>>> import numpy as np
>>> np.set_printoptions(precision=3, suppress=True, linewidth=120, sign=" ")
>>> tidy = lambda a: np.round(a, 3) + 0
>>> W0 = np.load("layer9.npy")
>>> print(tidy(W0))
[[ 1.     0.     0.     0.     0.     0.     0.   ]
 [ 0.     1.     0.     0.     0.     0.     0.   ]
 [ 0.     0.     0.707  0.     0.707  0.     0.   ]
 [ 0.     0.     0.     1.     0.     0.     0.   ]
 [ 0.     0.    -0.707  0.     0.707  0.     0.   ]
 [ 0.     0.     0.     0.     0.     1.     0.   ]
 [ 0.     0.     0.     0.     0.     0.     1.   ]]
>>> # columns are unit length and at right angles
>>> Q, evecs = np.linalg.qr(W0[:, :2])[0], np.linalg.qr(W0[:, 2:])[0]
>>> sv = np.linalg.svd(Q.T @ evecs, compute_uv=False)
>>> sv
array([ 0.,  0.])
>>> (W0 != 0).astype(int)
array([[ 1,  0,  0,  0,  0,  0,  0],
       [ 0,  1,  0,  0,  0,  0,  0],
       [ 0,  0,  1,  0,  1,  0,  0],
       [ 0,  0,  0,  1,  0,  0,  0],
       [ 0,  0,  1,  0,  1,  0,  0],
       [ 0,  0,  0,  0,  0,  1,  0],
       [ 0,  0,  0,  0,  0,  0,  1]])
>>> tidy(np.linalg.det(W0))
np.float64(1.0)
>>> print(tidy(W0 @ W0))
[[ 1.  0.  0.  0.  0.  0.  0.]
 [ 0.  1.  0.  0.  0.  0.  0.]
 [ 0.  0.  0.  0.  1.  0.  0.]
 [ 0.  0.  0.  1.  0.  0.  0.]
 [ 0.  0. -1.  0.  0.  0.  0.]
 [ 0.  0.  0.  0.  0.  1.  0.]
 [ 0.  0.  0.  0.  0.  0.  1.]]
>>> np.flatnonzero(np.linalg.matrix_power((W0 != 0) + (W0.T != 0) + np.eye(7), 7)[2])
array([ 2,  4])
>>> A2 = np.linalg.inv(W0)
>>> tidy(np.linalg.slogdet(W0)[0])
np.float64(1.0)
>>> np.allclose(A2, W0.T)
True
>>> tidy(np.linalg.inv(A2))
array([[ 1.   ,  0.   ,  0.   ,  0.   ,  0.   ,  0.   ,  0.   ],
       [ 0.   ,  1.   ,  0.   ,  0.   ,  0.   ,  0.   ,  0.   ],
       [ 0.   ,  0.   ,  0.707,  0.   ,  0.707,  0.   ,  0.   ],
       [ 0.   ,  0.   ,  0.   ,  1.   ,  0.   ,  0.   ,  0.   ],
       [ 0.   ,  0.   , -0.707,  0.   ,  0.707,  0.   ,  0.   ],
       [ 0.   ,  0.   ,  0.   ,  0.   ,  0.   ,  1.   ,  0.   ],
       [ 0.   ,  0.   ,  0.   ,  0.   ,  0.   ,  0.   ,  1.   ]])
>>> tidy(np.linalg.det(W0) * np.linalg.det(A2))
np.float64(1.0)
>>> print(tidy(A2))
[[ 1.     0.     0.     0.     0.     0.     0.   ]
 [ 0.     1.     0.     0.     0.     0.     0.   ]
 [ 0.     0.     0.707  0.    -0.707  0.     0.   ]
 [ 0.     0.     0.     1.     0.     0.     0.   ]
 [ 0.     0.     0.707  0.     0.707  0.     0.   ]
 [ 0.     0.     0.     0.     0.     1.     0.   ]
 [ 0.     0.     0.     0.     0.     0.     1.   ]]
>>> tidy(np.linalg.det(W0) * A2)
array([[ 1.   ,  0.   ,  0.   ,  0.   ,  0.   ,  0.   ,  0.   ],
       [ 0.   ,  1.   ,  0.   ,  0.   ,  0.   ,  0.   ,  0.   ],
       [ 0.   ,  0.   ,  0.707,  0.   , -0.707,  0.   ,  0.   ],
       [ 0.   ,  0.   ,  0.   ,  1.   ,  0.   ,  0.   ,  0.   ],
       [ 0.   ,  0.   ,  0.707,  0.   ,  0.707,  0.   ,  0.   ],
       [ 0.   ,  0.   ,  0.   ,  0.   ,  0.   ,  1.   ,  0.   ],
       [ 0.   ,  0.   ,  0.   ,  0.   ,  0.   ,  0.   ,  1.   ]])
>>> rng = np.random.default_rng(56854)
>>> lab = rng.permutation(7)
>>> lab
array([ 6,  2,  1,  5,  4,  0,  3])
>>> A2 = W0[lab][:, lab]
>>> np.allclose(A2, W0)
False
>>> K = np.load("test17.npy")
>>> K
array([[ 3,  0,  0],
       [ 0, -2,  0],
       [ 0,  0, -3]])
>>> # triangular: eigenvalues sit on the diagonal
>>> lab = rng.permutation(3)
>>> lab
array([ 2,  1,  0])
>>> A2 = K[lab][:, lab]
>>> print(tidy(np.sort(np.abs(np.linalg.eigvals(A2)))))
[ 2.  3.  3.]
>>> print(np.allclose(A2, K))
False
>>> A2
array([[-3,  0,  0],
       [ 0, -2,  0],
       [ 0,  0,  3]])
